% python3 -q
>>> import numpy as np
>>> import numpy.linalg as la
>>> np.set_printoptions(suppress=True, linewidth=140)
>>> K = np.load("x.npy")
>>> print(K)
[[  1.86  -0.99  -3.19   9.83   8.67  -0.31  -4.55  -5.73  -4.09]
 [ -1.62  -2.32  -1.31   0.31  -3.58  -3.57   4.92  -4.34  -1.13]
 [  0.05  -0.35  -2.01  11.79  10.17  -2.3   -1.03  -6.68  -3.96]
 [  0.02  -1.57  -2.67   9.6   11.19  -3.6   -4.32  -5.4   -0.84]
 [  0.73  -2.67  -3.7   10.34  10.64  -2.53  -2.95  -5.41  -5.3 ]
 [  0.01   5.62  -0.24   5.3   -9.07   1.59  -0.85   2.68   1.72]
 [  0.67  -0.47  -2.44   9.14  11.28  -5.02  -1.72  -6.22  -3.31]
 [ -0.69   7.42  -2.4    6.83  -7.52   3.21   0.46   3.81   1.81]
 [ -1.06  -4.02  -2.05  -1.57  -4.46  -4.79   4.83  -3.52  -4.69]
 [ -0.19   7.37  -2.34   5.17  -7.89   2.7   -0.43   5.46   2.28]
 [ -1.02  -5.15  -3.3   -1.84  -4.51  -3.01   5.48  -4.29  -1.85]
 [  0.91  -1.19  -1.66  -0.05  -4.14  -3.95   4.14  -3.69  -3.06]
 [ -0.64  -0.9   -5.26   9.28  10.29  -1.69  -3.33  -4.9   -3.63]
 [  0.32  -2.41  -2.36   9.69  10.84  -5.16  -2.04  -5.82  -3.14]
 [ -2.01  -0.64  -1.53   9.81   9.12  -3.84  -2.93  -5.13  -3.71]
 [ -0.31  -2.02  -1.42  10.21  12.34  -2.67  -5.36  -5.56  -5.3 ]
 [  0.52  -3.27  -1.46  -1.    -5.15  -2.77   5.01  -4.49  -3.93]
 [  0.27  -2.02  -3.65  10.19   9.33  -3.33  -2.49  -7.08  -2.84]
 [ -0.91   7.34  -0.71   7.01  -6.74   2.36  -1.07   3.45   1.74]
 [  1.21   7.14  -2.27   6.01  -6.25   1.54  -0.74   2.2    1.08]
 [  0.77   7.58  -1.92   4.18 -10.62   2.26  -2.02   3.08   0.57]
 [  0.64  -0.64  -3.23  11.3    9.47  -1.61  -3.01  -5.73  -3.8 ]
 [ -0.69   6.    -1.43   7.63  -8.01   2.45   0.98   2.33  -0.72]
 [  2.04  -0.74  -3.11   9.22   8.75  -2.46  -2.85  -5.91  -4.56]
 [  0.51   0.28  -2.09  10.84  10.93  -1.82  -2.85  -6.09  -2.74]
 [  0.04   6.54  -1.94   5.3   -7.18   2.59  -1.34   4.14   0.05]
 [  0.49   5.39  -1.27   7.33  -8.78   2.7   -0.01   2.26   1.48]
 [ -1.12  -3.08  -0.54  -2.16  -5.65  -2.24   4.61  -2.16  -3.43]
 [ -0.25  -1.36  -2.18  11.89  10.85  -2.35  -3.4   -5.84  -4.31]
 [ -0.13  -3.25  -3.19  10.68   8.86  -3.12  -2.61  -4.49  -2.29]]
>>> Uu, sigma, Vh = la.svd(K, full_matrices=False)
>>> print(np.round(np.abs(Vh[0]), 2))
[0.01 0.13 0.14 0.53 0.67 0.18 0.18 0.35 0.21]
>>> print(np.round(Uu.T @ K @ Vh.T, 2) + 0)
[[66.22  0.    0.    0.    0.    0.    0.    0.    0.  ]
 [ 0.   37.75  0.    0.    0.    0.    0.    0.    0.  ]
 [ 0.    0.   23.62  0.    0.    0.    0.    0.    0.  ]
 [ 0.    0.    0.    6.69  0.    0.    0.    0.    0.  ]
 [ 0.    0.    0.    0.    5.42  0.    0.    0.    0.  ]
 [ 0.    0.    0.    0.    0.    5.19  0.    0.    0.  ]
 [ 0.    0.    0.    0.    0.    0.    4.73  0.    0.  ]
 [ 0.    0.    0.    0.    0.    0.    0.    4.43  0.  ]
 [ 0.    0.    0.    0.    0.    0.    0.    0.    3.04]]
>>> print(np.round(Vh @ Vh.T, 2) + 0)
[[1. 0. 0. 0. 0. 0. 0. 0. 0.]
 [0. 1. 0. 0. 0. 0. 0. 0. 0.]
 [0. 0. 1. 0. 0. 0. 0. 0. 0.]
 [0. 0. 0. 1. 0. 0. 0. 0. 0.]
 [0. 0. 0. 0. 1. 0. 0. 0. 0.]
 [0. 0. 0. 0. 0. 1. 0. 0. 0.]
 [0. 0. 0. 0. 0. 0. 1. 0. 0.]
 [0. 0. 0. 0. 0. 0. 0. 1. 0.]
 [0. 0. 0. 0. 0. 0. 0. 0. 1.]]
>>> print(Uu.shape, sigma.shape, Vh.shape)
(30, 9) (9,) (9, 9)
>>> print(np.round(np.cumsum(sigma ** 2) / np.sum(sigma ** 2), 2))
[0.67 0.89 0.98 0.98 0.99 0.99 1.   1.   1.  ]
>>> print(np.round(sigma / sigma[0], 2))
[1.   0.57 0.36 0.1  0.08 0.08 0.07 0.07 0.05]
>>> print(np.abs(Uu[:, 0]).round(6).argmax())
15
